$ ipython --no-banner

In [1]: import numpy as np

In [2]: np.set_printoptions(suppress=True, linewidth=160)

In [3]: M = np.load("block12.npy")

In [4]: print(M)
[[ 1 -3 -1 -3  2 -2  4 -4  1 -5  0 -2]
 [ 3  4  2  3  0  0  4  0  4  4 -5  3]
 [-3  5 -2 -1 -3  1 -1 -2 -1  4 -4 -3]
 [-4  3 -2  5  0 -2  1 -5 -3  2 -2 -5]
 [ 4  5  2 -4 -2  4  4  2 -4  3  2  2]
 [-5  1 -3 -5  5 -3  4 -4 -4  1  4  2]
 [ 3 -4  3 -4  0 -1  2  3  2 -5  1  3]
 [ 3 -4  3 -4  0 -1  2  3  2 -5  1  3]
 [-2  4 -1  3  4 -4 -3  2 -4 -5 -1 -3]
 [-5  4  3 -5  5 -4  5 -3 -4 -4  1  0]
 [-1  0  4  0  2 -3 -2 -4  5  3 -5  4]
 [-4  2  3 -3  5  4 -3 -4  3 -4  0 -1]
 [-2 -3 -2  0 -3  2 -3  2 -2  4 -5 -4]]

In [5]: # row 7 repeats row 6

In [6]: A2 = np.array([[0, 0, 1],
   ...:     [2, 2, 3],
   ...:     [3, 3, 3],
   ...:     [3, 0, 2],
   ...:     [0, 2, 0],
   ...:     [3, 2, 1],
   ...:     [3, 3, 3],
   ...:     [3, 2, 3],
   ...:     [1, 3, 1],
   ...:     [0, 3, 3],
   ...:     [2, 0, 0],
   ...:     [1, 2, 3]])

In [7]: print(np.einsum("ij->j", M))
[-12  14   9 -18  15  -9  14 -14  -5  -7 -13  -1]

In [8]: print(np.linalg.matrix_rank(np.vstack([M, A2.T])))
12

In [9]: rng = np.random.default_rng(634)

In [10]: idx = rng.permutation(12)

In [11]: A2 = M[:, idx] * rng.choice([-1, 1], 12)

In [12]: print(A2)
[[-3 -4 -5  0  1  1 -4 -2 -2  1 -3 -2]
 [ 4  0  4 -5  3 -2 -4  0  0  4  3  3]
 [ 5 -2  4 -4 -3  2  1  3  1 -1 -1 -3]
 [ 3 -5  2 -2 -4  2 -1  0 -2 -3  5 -5]
 [ 5  2  3  2  4 -2 -4  2  4 -4 -4  2]
 [ 1 -4  1  4 -5  3 -4 -5 -3 -4 -5  2]
 [-4  3 -5  1  3 -3 -2  0 -1  2 -4  3]
 [-4  3 -5  1  3 -3 -2  0 -1  2 -4  3]
 [ 4  2 -5 -1 -2  1  3 -4 -4 -4  3 -3]
 [ 4 -3 -4  1 -5 -3 -5 -5 -4 -4 -5  0]
 [ 0 -4  3 -5 -1 -4  2 -2 -3  5  0  4]
 [ 2 -4 -4  0 -4 -3  3 -5  4  3 -3 -1]
 [-3  2  4 -5 -2  2  3  3  2 -2  0 -4]]

In [13]: U, _, Vt = np.linalg.svd(M.T @ A2)

In [14]: print(idx)
[ 1  7  9 10  0  2  6  4  5  8  3 11]

In [15]: print(np.round(U @ Vt, 2) + 0)
[[ 0.  0.  0.  0.  1.  0.  0.  0.  0.  0.  0.  0.]
 [ 1.  0.  0.  0.  0.  0.  0.  0.  0.  0.  0.  0.]
 [ 0.  0.  0.  0.  0. -1.  0.  0.  0.  0.  0.  0.]
 [ 0.  0.  0.  0.  0.  0.  0.  0.  0.  0.  1.  0.]
 [ 0.  0.  0.  0.  0.  0.  0. -1.  0.  0.  0.  0.]
 [ 0.  0.  0.  0.  0.  0.  0.  0.  1.  0.  0.  0.]
 [ 0.  0.  0.  0.  0.  0. -1.  0.  0.  0.  0.  0.]
 [ 0.  1.  0.  0.  0.  0.  0.  0.  0.  0.  0.  0.]
 [ 0.  0.  0.  0.  0.  0.  0.  0.  0.  1.  0.  0.]
 [ 0.  0.  1.  0.  0.  0.  0.  0.  0.  0.  0.  0.]
 [ 0.  0.  0.  1.  0.  0.  0.  0.  0.  0.  0.  0.]
 [ 0.  0.  0.  0.  0.  0.  0.  0.  0.  0.  0.  1.]]

In [16]: print(np.round(np.linalg.lstsq(M, A2)[0], 2) + 0)
[[ 0.  0.  0.  0.  1.  0.  0.  0.  0.  0.  0.  0.]
 [ 1.  0.  0.  0.  0.  0.  0.  0.  0.  0.  0.  0.]
 [ 0.  0.  0.  0.  0. -1.  0.  0.  0.  0.  0.  0.]
 [ 0.  0.  0.  0.  0.  0.  0.  0.  0.  0.  1.  0.]
 [ 0.  0.  0.  0.  0.  0.  0. -1.  0.  0.  0.  0.]
 [ 0.  0.  0.  0.  0.  0.  0.  0.  1.  0.  0.  0.]
 [ 0.  0.  0.  0.  0.  0. -1.  0.  0.  0.  0.  0.]
 [ 0.  1.  0.  0.  0.  0.  0.  0.  0.  0.  0.  0.]
 [ 0.  0.  0.  0.  0.  0.  0.  0.  0.  1.  0.  0.]
 [ 0.  0.  1.  0.  0.  0.  0.  0.  0.  0.  0.  0.]
 [ 0.  0.  0.  1.  0.  0.  0.  0.  0.  0.  0.  0.]
 [ 0.  0.  0.  0.  0.  0.  0.  0.  0.  0.  0.  1.]]

In [17]: t3 = M.reshape(13, 2, -1)

In [18]: print(np.swapaxes(t3, 1, 2)[7])
[[ 3  2]
 [-4  3]
 [ 3  2]
 [-4 -5]
 [ 0  1]
 [-1  3]]

In [19]: proj = M @ np.linalg.solve(M.T @ M, M.T)

In [20]: print(np.round(proj @ M[:, 5], 2) + 0)
[-2.  0.  1. -2.  4. -3. -1. -1. -4. -4. -3.  4.  2.]

In [21]: print(round(np.trace(proj), 2))
12.0

In [22]: print(np.round(np.linalg.eigvalsh(proj), 2) + 0)
[0. 1. 1. 1. 1. 1. 1. 1. 1. 1. 1. 1. 1.]

In [23]: t = np.deg2rad(120)

In [24]: F = np.eye(10)

In [25]: F[np.ix_([3, 2], [3, 2])] = [[np.cos(t), -np.sin(t)], [np.sin(t), np.cos(t)]]

In [26]: print(F.round(2))
[[ 1.    0.    0.    0.    0.    0.    0.    0.    0.    0.  ]
 [ 0.    1.    0.    0.    0.    0.    0.    0.    0.    0.  ]
 [ 0.    0.   -0.5   0.87  0.    0.    0.    0.    0.    0.  ]
 [ 0.    0.   -0.87 -0.5   0.    0.    0.    0.    0.    0.  ]
 [ 0.    0.    0.    0.    1.    0.    0.    0.    0.    0.  ]
 [ 0.    0.    0.    0.    0.    1.    0.    0.    0.    0.  ]
 [ 0.    0.    0.    0.    0.    0.    1.    0.    0.    0.  ]
 [ 0.    0.    0.    0.    0.    0.    0.    1.    0.    0.  ]
 [ 0.    0.    0.    0.    0.    0.    0.    0.    1.    0.  ]
 [ 0.    0.    0.    0.    0.    0.    0.    0.    0.    1.  ]]

In [27]: A2 = np.inv(F)
AttributeError: module 'numpy' has no attribute 'inv'


In [28]: A2 = np.linalg.inv(F)

In [29]: print(A2.round(2))
[[ 1.    0.    0.    0.    0.    0.    0.    0.    0.    0.  ]
 [ 0.    1.    0.    0.    0.    0.    0.    0.    0.    0.  ]
 [-0.   -0.   -0.5  -0.87 -0.   -0.   -0.   -0.   -0.   -0.  ]
 [ 0.    0.    0.87 -0.5   0.    0.    0.    0.    0.    0.  ]
 [ 0.    0.    0.    0.    1.    0.    0.    0.    0.    0.  ]
 [ 0.    0.    0.    0.    0.    1.    0.    0.    0.    0.  ]
 [ 0.    0.    0.    0.    0.    0.    1.    0.    0.    0.  ]
 [ 0.    0.    0.    0.    0.    0.    0.    1.    0.    0.  ]
 [ 0.    0.    0.    0.    0.    0.    0.    0.    1.    0.  ]
 [ 0.    0.    0.    0.    0.    0.    0.    0.    0.    1.  ]]

In [30]: print(np.round(np.linalg.slogdet(F)[0], 2))
1.0

In [31]: print((np.abs(A2) > 1e-9).astype(int))
[[1 0 0 0 0 0 0 0 0 0]
 [0 1 0 0 0 0 0 0 0 0]
 [0 0 1 1 0 0 0 0 0 0]
 [0 0 1 1 0 0 0 0 0 0]
 [0 0 0 0 1 0 0 0 0 0]
 [0 0 0 0 0 1 0 0 0 0]
 [0 0 0 0 0 0 1 0 0 0]
 [0 0 0 0 0 0 0 1 0 0]
 [0 0 0 0 0 0 0 0 1 0]
 [0 0 0 0 0 0 0 0 0 1]]

In [32]: print(np.round(A2 @ A2, 2))
[[ 1.    0.    0.    0.    0.    0.    0.    0.    0.    0.  ]
 [ 0.    1.    0.    0.    0.    0.    0.    0.    0.    0.  ]
 [ 0.    0.   -0.5   0.87  0.    0.    0.    0.    0.    0.  ]
 [ 0.    0.   -0.87 -0.5   0.    0.    0.    0.    0.    0.  ]
 [ 0.    0.    0.    0.    1.    0.    0.    0.    0.    0.  ]
 [ 0.    0.    0.    0.    0.    1.    0.    0.    0.    0.  ]
 [ 0.    0.    0.    0.    0.    0.    1.    0.    0.    0.  ]
 [ 0.    0.    0.    0.    0.    0.    0.    1.    0.    0.  ]
 [ 0.    0.    0.    0.    0.    0.    0.    0.    1.    0.  ]
 [ 0.    0.    0.    0.    0.    0.    0.    0.    0.    1.  ]]

In [33]: print(np.round(np.sort(np.linalg.eigvals(A2).real), 2))
[-0.5 -0.5  1.   1.   1.   1.   1.   1.   1.   1. ]

In [34]: print(round(np.linalg.det(A2), 2))
1.0

In [35]: print((np.linalg.matrix_power((A2 != 0) + (A2.T != 0) + np.eye(10), 10) > 0).astype(int))
[[1 0 0 0 0 0 0 0 0 0]
 [0 1 0 0 0 0 0 0 0 0]
 [0 0 1 1 0 0 0 0 0 0]
 [0 0 1 1 0 0 0 0 0 0]
 [0 0 0 0 1 0 0 0 0 0]
 [0 0 0 0 0 1 0 0 0 0]
 [0 0 0 0 0 0 1 0 0 0]
 [0 0 0 0 0 0 0 1 0 0]
 [0 0 0 0 0 0 0 0 1 0]
 [0 0 0 0 0 0 0 0 0 1]]
